$ python -q
>>> import numpy as np
>>> np.set_printoptions(precision=3, suppress=True, linewidth=200, legacy="1.25")
>>> tidy = lambda a: np.round(a, 3) + 0
>>> J = np.array([[3, -3, -2], [-2, 3, -3], [-3, -2, 3]])
>>> print(J)
[[ 3 -3 -2]
 [-2  3 -3]
 [-3 -2  3]]
>>> M2 = np.array([[8, 5], [5, 5]])
>>> C = np.kron(M2, J)
>>> print(np.linalg.matrix_rank(C))
6
>>> print(C)
[[ 24 -24 -16  15 -15 -10]
 [-16  24 -24 -10  15 -15]
 [-24 -16  24 -15 -10  15]
 [ 15 -15 -10  15 -15 -10]
 [-10  15 -15 -10  15 -15]
 [-15 -10  15 -15 -10  15]]
>>> print(C.shape)
(6, 6)
>>> P = np.triu(np.array([[3, 3, 0], [3, -2, -2], [3, 0, -2]]), 1) + np.eye(3)
>>> M2 = P @ J @ np.linalg.inv(P)
>>> print(tidy(np.linalg.det(M2)))
-62.0
>>> print(tidy(np.poly(M2)))
[ 1. -9.  9. 62.]
>>> rng = np.random.default_rng(1008)
>>> labels = rng.permutation(3)
>>> print(labels)
[1 0 2]
>>> M2 = J[labels][:, labels]
>>> print(M2)
[[ 3 -2 -3]
 [-3  3 -2]
 [-2 -3  3]]
>>> print(np.allclose(M2, J))
False
>>> Q, vecs = np.linalg.qr(J[:, :1])[0], np.linalg.qr(J[:, 1:])[0]
>>> s = np.linalg.svd(Q.T @ vecs, compute_uv=False)
>>> print(tidy(np.degrees(np.arccos(s.clip(0, 1)))))
[41.182]
>>> print((s > 0.9).sum())
0
>>> print(tidy(np.linalg.norm(Q @ Q.T - vecs @ vecs.T, 2)))
1.0
>>> print(tidy(s))
[0.753]
>>> X = np.array([[0, 0], [0, 5]])
>>> print(X)
[[0 0]
 [0 5]]
>>> print(tidy(np.sort(np.abs(np.linalg.eigvals(X)))))
[0. 5.]
>>> print(np.linalg.matrix_power(X, 2))
[[ 0  0]
 [ 0 25]]
>>> np.linalg.determinant(X)
Traceback (most recent call last):
  File "<python-input-30>", line 1, in <module>
    np.linalg.determinant(X)
    ^^^^^^^^^^^^^^^^^^^^^
AttributeError: module 'numpy.linalg' has no attribute 'determinant'
>>> X.inv()
Traceback (most recent call last):
  File "<python-input-31>", line 1, in <module>
    X.inv()
    ^^^^^
AttributeError: 'numpy.ndarray' object has no attribute 'inv'
>>> print(tidy(np.abs(np.linalg.eigvals(X)).max()))
5.0
>>> print((X + X.T) / 2)
[[0. 0.]
 [0. 5.]]
>>> print(np.allclose(X @ X.T, X.T @ X))
True
>>> print((X - X.T) / 2)
[[0. 0.]
 [0. 0.]]
